% ipython --no-banner

In [1]: import numpy as np

In [2]: np.set_printoptions(precision=1, suppress=True, linewidth=160, floatmode="fixed")

In [3]: W0 = np.array([[-0.8, 1.2, 1.0],
   ...:     [0.2, 1.1, 0.1],
   ...:     [-0.9, -0.2, -1.5],
   ...:     [0.1, -0.8, 0.0],
   ...:     [1.3, -0.1, -1.5],
   ...:     [-1.0, 1.0, 1.4],
   ...:     [1.6, -1.3, -0.9],
   ...:     [0.2, 0.2, -3.2],
   ...:     [0.4, -0.6, -1.1],
   ...:     [1.3, 0.8, 2.8],
   ...:     [1.3, 0.7, 2.0],
   ...:     [0.1, -0.1, -0.6],
   ...:     [-0.5, -1.5, -0.3],
   ...:     [-0.2, 0.8, -0.6],
   ...:     [0.9, -1.8, 0.3],
   ...:     [-0.6, 0.6, 1.0],
   ...:     [1.9, 0.2, -0.6],
   ...:     [-0.4, 0.8, 1.4],
   ...:     [0.6, -0.6, -0.5],
   ...:     [0.5, -0.4, 0.9],
   ...:     [1.4, 0.0, -1.7],
   ...:     [0.5, -2.3, -0.6],
   ...:     [-2.9, 0.7, 0.4],
   ...:     [-0.2, -0.4, -0.3],
   ...:     [-0.3, -0.6, -0.7]])

In [4]: W0[18] *= 10

In [5]: W0
Out[5]: 
array([[-0.8,  1.2,  1.0],
       [ 0.2,  1.1,  0.1],
       [-0.9, -0.2, -1.5],
       [ 0.1, -0.8,  0.0],
       [ 1.3, -0.1, -1.5],
       [-1.0,  1.0,  1.4],
       [ 1.6, -1.3, -0.9],
       [ 0.2,  0.2, -3.2],
       [ 0.4, -0.6, -1.1],
       [ 1.3,  0.8,  2.8],
       [ 1.3,  0.7,  2.0],
       [ 0.1, -0.1, -0.6],
       [-0.5, -1.5, -0.3],
       [-0.2,  0.8, -0.6],
       [ 0.9, -1.8,  0.3],
       [-0.6,  0.6,  1.0],
       [ 1.9,  0.2, -0.6],
       [-0.4,  0.8,  1.4],
       [ 6.0, -6.0, -5.0],
       [ 0.5, -0.4,  0.9],
       [ 1.4,  0.0, -1.7],
       [ 0.5, -2.3, -0.6],
       [-2.9,  0.7,  0.4],
       [-0.2, -0.4, -0.3],
       [-0.3, -0.6, -0.7]])

In [6]: # row 18 dominates

In [7]: Xc = W0 - W0.mean(axis=0)

In [8]: vecs = np.linalg.svd(Xc)[2][:1]

In [9]: Y = Xc - Xc @ vecs.T @ vecs

In [10]: np.linalg.norm(Y, axis=1).round(6).argmax()
Out[10]: np.int64(9)

In [11]: (Xc @ vecs.T).std(axis=0)
Out[11]: array([2.3])

In [12]: np.cov(Xc @ vecs.T, rowvar=False)
Out[12]: array(5.5)

In [13]: u = np.array([-1, 8])

In [14]: np.polyval(u, W0[2])
Out[14]: array([8.9, 8.2, 9.5])

In [15]: np.convolve(W0[2], u)
Out[15]: array([  0.9,  -7.0,  -0.1, -12.0])

In [16]: np.correlate(W0[2], W0[1], "full")
Out[16]: array([-0.1, -1.0, -0.6, -1.7, -0.3])

In [17]: hat = W0 @ np.linalg.solve(W0.T @ W0, W0.T)

In [18]: np.round(np.diag(hat), 1) + 0
Out[18]: array([0.0, 0.1, 0.1, 0.0, 0.1, 0.0, 0.0, 0.3, 0.0, 0.3, 0.2, 0.0, 0.1, 0.1, 0.1, 0.0, 0.1, 0.0, 0.7, 0.0, 0.1, 0.2, 0.2, 0.0, 0.0])

In [19]: np.allclose(hat @ hat, hat)
Out[19]: True

In [20]: Xc = (W0 - W0.mean(axis=0)) / W0.std(axis=0)

In [21]: np.argwhere(np.abs(Xc) > 2)
Out[21]: 
array([[18,  0],
       [18,  1],
       [18,  2],
       [22,  0]])

In [22]: coef = np.linalg.lstsq(np.delete(Xc, 2, axis=1), Xc[:, 2])[0]

In [23]: np.abs(coef).argmax()
Out[23]: np.int64(1)

In [24]: coef
Out[24]: array([-0.1,  0.6])

In [25]: M = np.load("data.npy")

In [26]: M
Out[26]: 
array([[-2.0,  1.0,  0.0,  0.0],
       [ 0.0, -2.0,  1.0,  0.0],
       [ 0.0,  0.0, -2.0,  1.0],
       [ 0.0,  0.0,  0.0, -2.0]])

In [27]: # triangular: eigenvalues sit on the diagonal

In [28]: hat = np.triu(np.array([[-4, 2, -3, 1], [3, -4, 4, -3], [5, 4, 5, -4], [0, -4, 0, 3]]), 1) + np.eye(4)

In [29]: Y = hat @ M @ np.linalg.inv(hat)

In [30]: np.poly(Y)
Out[30]: array([ 1.0,  8.0, 24.0, 32.0, 16.0])

In [31]: m1 = np.load("out4.npy")

In [32]: m1.round(1) + 0
Out[32]: 
array([[ 0.0,  0.1, -0.1, -0.1],
       [ 0.1,  0.3, -0.3, -0.3],
       [-0.1, -0.3,  0.3,  0.3],
       [-0.1, -0.3,  0.3,  0.3]])

In [33]: evals, vecs = np.linalg.eigh(m1)

In [34]: x0 = np.array([1, -2, 2, 1])

In [35]: np.round(np.linalg.eigvalsh(m1[1:, 1:]), 1) + 0
Out[35]: array([0.0, 0.0, 1.0])

In [36]: np.round(vecs * np.maximum(evals, 0) @ vecs.T, 1) + 0
Out[36]: 
array([[ 0.0,  0.1, -0.1, -0.1],
       [ 0.1,  0.3, -0.3, -0.3],
       [-0.1, -0.3,  0.3,  0.3],
       [-0.1, -0.3,  0.3,  0.3]])

In [37]: x0 = np.array([3, -1, -2, 3])

In [38]: np.round((x0 - m1 @ x0) @ (m1 @ x0), 1)
Out[38]: np.float64(0.0)

In [39]: m1 @ m1 @ x0
Out[39]: array([-0.1, -0.5,  0.5,  0.5])

In [40]: np.trace(m1)
Out[40]: np.float64(1.0)

In [41]: left, sigma, vt = np.linalg.svd(m1)

In [42]: vecs = vt[:(sigma > 1e-8).sum()]

In [43]: rng = np.random.default_rng(661)

In [44]: x0 = m1[2] + 3 * m1[0] + rng.integers(2) * np.eye(4)[3]

In [45]: x0.round(1) + 0
Out[45]: array([ 0.0, -0.1,  0.1,  0.1])

In [46]: round(float(np.linalg.norm(x0 - vecs.T @ vecs @ x0)), 1)
Out[46]: 0.0

In [47]: np.allclose(vecs.T @ vecs @ x0, x0)
Out[47]: True

In [48]: np.linalg.matrix_rank(np.vstack([m1, x0]))
Out[48]: np.int64(1)

In [49]: np.round(np.diag(vecs.T @ vecs), 1) + 0
Out[49]: array([0.0, 0.3, 0.3, 0.3])

In [50]: arr = np.load("dump.npy")

In [51]: arr
Out[51]: 
array([[ 30.4,  -3.9,  -7.6],
       [  3.8, -16.6,  13.5],
       [-17.3,  15.6,  -7.9],
       [ -3.9,  -3.9, -13.1],
       [ 13.7, -29.5,  20.3],
       [ 14.4, -32.5,  10.1],
       [-12.0,  10.7,  27.2],
       [ 14.1,  11.2,  -8.8],
       [ 19.9,   8.8,  31.3],
       [-11.6,   2.9,   4.3],
       [ -4.2, -18.6,  29.9],
       [-13.1,  -4.7,   1.6],
       [ 34.6,  24.1,  25.5],
       [ -0.4, -27.5,  -3.5],
       [ 25.3,  -9.7,  -2.3]])

In [52]: lab = arr[:, 1] > np.median(arr[:, 1])

In [53]: u = arr[lab].mean(axis=0) - arr[~lab].mean(axis=0)

In [54]: np.argsort(-np.abs(u).round(6), kind="stable")
Out[54]: array([1, 2, 0])

In [55]: round(np.linalg.norm(arr, "nuc"), 1)
Out[55]: np.float64(199.7)

In [56]: round(float(np.linalg.norm(arr[2] - arr[3])), 1)
Out[56]: 24.2

In [57]: np.linalg.norm(arr, axis=1)
Out[57]: array([31.6, 21.7, 24.6, 14.2, 38.3, 37.0, 31.6, 20.0, 38.1, 12.7, 35.5, 14.0, 49.3, 27.7, 27.2])

In [58]: np.round(np.linalg.norm(arr, 2), 1)
Out[58]: np.float64(77.5)

In [59]: W1 = np.array([[-3, 7], [7, 5], [-5, 2]])

In [60]: coef = np.array([3, 0])

In [61]: H = np.maximum(arr @ W1 + coef, 0)

In [62]: np.linalg.matrix_rank(H)
Out[62]: np.int64(2)

In [63]: C = np.array([[2, 2, -1], [0, -1, 0]])

In [64]: W1 @ C
Out[64]: 
array([[ -6, -13,   3],
       [ 14,   9,  -7],
       [-10, -12,   5]])

In [65]: (H @ C).round(6).argmax(axis=1)
Out[65]: array([0, 0, 0, 0, 0, 0, 0, 0, 0, 0, 0, 0, 0, 0, 0])

In [66]: Y = np.c_[arr[:, :1] @ np.array([[2]]), np.array([3, 0, -3, -1, 2, 1, -2, 1, 0, 1, 3, -1, 0, 2, 1])]

In [67]: Y
Out[67]: 
array([[ 60.8,   3.0],
       [  7.6,   0.0],
       [-34.6,  -3.0],
       [ -7.8,  -1.0],
       [ 27.4,   2.0],
       [ 28.8,   1.0],
       [-24.0,  -2.0],
       [ 28.2,   1.0],
       [ 39.8,   0.0],
       [-23.2,   1.0],
       [ -8.4,   3.0],
       [-26.2,  -1.0],
       [ 69.2,   0.0],
       [ -0.8,   2.0],
       [ 50.6,   1.0]])

In [68]: np.round(np.linalg.norm(Y - arr @ np.linalg.lstsq(arr, Y)[0], axis=0), 1) + 0
Out[68]: array([0.0, 4.3])

In [69]: np.round(np.linalg.lstsq(arr, Y[:, 0])[0], 1) + 0
Out[69]: array([2.0, 0.0, 0.0])

In [70]: np.linalg.norm(np.linalg.qr(arr)[0].T @ Y, axis=0) ** 2 / ((Y ** 2).sum(axis=0) + 1e-12)
Out[70]: array([1.0, 0.6])

In [71]: np.linalg.matrix_rank(np.c_[arr, Y])
Out[71]: np.int64(4)

In [72]: K = np.array([[-1.2, 1.6, 1.1],
    ...:     [3.2, -0.7, -0.1],
    ...:     [0.0, 2.9, -0.8],
    ...:     [-2.8, 0.7, -4.1],
    ...:     [0.5, 1.1, -0.7],
    ...:     [1.5, -0.5, 0.5],
    ...:     [2.3, -2.9, -0.4],
    ...:     [-0.6, -0.5, 2.8],
    ...:     [-2.7, 1.2, 0.7],
    ...:     [-1.5, -1.8, -0.5],
    ...:     [0.2, -3.3, -6.9],
    ...:     [-1.2, -0.4, 5.6],
    ...:     [-1.1, -2.7, 5.6],
    ...:     [-0.8, -2.4, 3.0]])

In [73]: lab = K[:, 0] > np.median(K[:, 0])

In [74]: u = K[lab].mean(axis=0) - K[~lab].mean(axis=0)

In [75]: ((K - K.mean(axis=0)) @ u > 0).astype(int)
Out[75]: array([0, 1, 1, 1, 1, 1, 1, 0, 0, 0, 1, 0, 0, 0])

In [76]: np.argsort(-np.abs(u).round(6), kind="stable")
Out[76]: array([0, 2, 1])
